$ python -q
>>> import numpy as np
>>> import numpy.linalg as la
>>> np.set_printoptions(precision=1, suppress=True, linewidth=200)
>>> E = np.loadtxt("run2.csv", delimiter=",")
>>> E
array([[6., 1., 1., 1.],
       [1., 6., 1., 1.],
       [1., 1., 6., 1.],
       [1., 1., 1., 6.]])
>>> q = E.astype(float).copy()
>>> for j in range(4):
...     q[:, j] -= q[:, :j] @ (q[:, :j].T @ q[:, j])
...     q[:, j] /= la.norm(q[:, j])
... 
>>> np.round(q.T @ q, 1) + 0
array([[1., 0., 0., 0.],
       [0., 1., 0., 0.],
       [0., 0., 1., 0.],
       [0., 0., 0., 1.]])
>>> q
array([[ 1. , -0.2, -0.2, -0.1],
       [ 0.2,  1. , -0.2, -0.1],
       [ 0.2,  0.1,  1. , -0.1],
       [ 0.2,  0.1,  0.1,  1. ]])
>>> K = np.load("data.npy")
>>> K
array([[17.2, -3.4, -7.5],
       [ 1.7, -0.4, -3. ],
       [-5.7,  2.8, -0.9]])
>>> rng = np.random.default_rng(741400)
>>> z = rng.permutation(3)
>>> Y = K[:, z] * rng.choice([-1, 1], 3)
>>> Y
array([[  3.4,   7.5, -17.2],
       [  0.4,   3. ,  -1.7],
       [ -2.8,   0.9,   5.7]])
>>> Uu, _, Vt = la.svd(K.T @ Y)
>>> np.round(Uu @ Vt, 1) + 0
array([[ 0.,  0., -1.],
       [-1.,  0.,  0.],
       [ 0., -1.,  0.]])
>>> z
array([1, 2, 0])
>>> Y = la.inv(E)
>>> round(float(la.det(E) * la.det(Y)), 1)
1.0
>>> la.inv(Y)
array([[6., 1., 1., 1.],
       [1., 6., 1., 1.],
       [1., 1., 6., 1.],
       [1., 1., 1., 6.]])
>>> Y.round(1) + 0
array([[0.2, 0. , 0. , 0. ],
       [0. , 0.2, 0. , 0. ],
       [0. , 0. , 0.2, 0. ],
       [0. , 0. , 0. , 0.2]])
>>> round(float(la.cond(E)), 1)
1.8
>>> np.allclose(Y, E.T)
False
>>> np.round(E @ Y, 1) + 0
array([[1., 0., 0., 0.],
       [0., 1., 0., 0.],
       [0., 0., 1., 0.],
       [0., 0., 0., 1.]])
>>> round(float(la.slogdet(E)[0]), 1)
1.0
>>> F = (rng.random((3, 3)) < 0.3) + np.eye(3)
>>> F /= F.sum(axis=1, keepdims=True)
>>> F
array([[1. , 0. , 0. ],
       [0.5, 0.5, 0. ],
       [0. , 0. , 1. ]])
>>> z = rng.permutation(3)
>>> z
array([2, 0, 1])
>>> Y = F[z][:, z]
>>> Y
array([[1. , 0. , 0. ],
       [0. , 1. , 0. ],
       [0. , 0.5, 0.5]])
>>> np.allclose(Y, F)
False
>>> r0 = np.array([-2, 2, -2])
>>> np.correlate(K[1], K[0], "full")
array([-12.8,  -2.8,  53.1,   3.3, -51.6])
>>> np.cross(K[1, :3], K[0, :3])
array([ -7.2, -38.8,   1.1])
>>> F @ np.ones(3)
array([1., 1., 1.])
>>> F.sum(axis=1)
array([1., 1., 1.])
>>> pr = np.eye(3)[2]
>>> for _ in range(6):
...     pr = pr @ F
...     print(pr.round(1))
... 
[0. 0. 1.]
[0. 0. 1.]
[0. 0. 1.]
[0. 0. 1.]
[0. 0. 1.]
[0. 0. 1.]
>>> feats = np.loadtxt("mat.csv", delimiter=",")
>>> feats
array([[ 1., -2.,  0.,  0.],
       [-2.,  9., -2.,  0.],
       [ 0., -2.,  0., -2.],
       [ 0.,  0., -2.,  4.]])
>>> x = np.array([3, 2, 3, 0])
>>> a = np.maximum(feats @ x, 0)
>>> feats.T @ a
array([-12.,  54., -12.,   0.])
>>> np.flatnonzero(a > 1e-9)
array([1])
>>> a
array([0., 6., 0., 0.])
>>> feats * (a > 1e-9)[:, None]
array([[ 0., -0.,  0.,  0.],
       [-2.,  9., -2.,  0.],
       [ 0., -0.,  0., -0.],
       [ 0.,  0., -0.,  0.]])
>>> np.maximum(feats @ (3 * x), 0)
array([ 0., 18.,  0.,  0.])
>>> evals, V = la.eigvalsh(feats)
Traceback (most recent call last):
  File "<python-input-50>", line 1, in <module>
    evals, V = la.eigvalsh(feats)
    ^^^^^^^^
ValueError: too many values to unpack (expected 2)
>>> evals, V = la.eigh(feats)
>>> la.svd(feats, compute_uv=False)
array([9.9, 4.7, 1.2, 0.6])
>>> np.round(V @ np.diag(evals) @ V.T, 1) + 0
array([[ 1., -2.,  0.,  0.],
       [-2.,  9., -2.,  0.],
       [ 0., -2.,  0., -2.],
       [ 0.,  0., -2.,  4.]])
>>> la.eigvalsh(feats + -2 * np.eye(4))
array([-3.2, -1.4,  2.7,  7.9])
>>> np.abs(V[:, -1])
array([0.2, 1. , 0.2, 0.1])
>>> np.round(evals.sum(), 1), np.trace(feats)
(np.float64(14.0), np.float64(14.0))
>>> np.round(V.T @ V, 1) + 0
array([[1., 0., 0., 0.],
       [0., 1., 0., 0.],
       [0., 0., 1., 0.],
       [0., 0., 0., 1.]])
>>> np.abs(V[:, -1]).round(6).argmax()
np.int64(1)
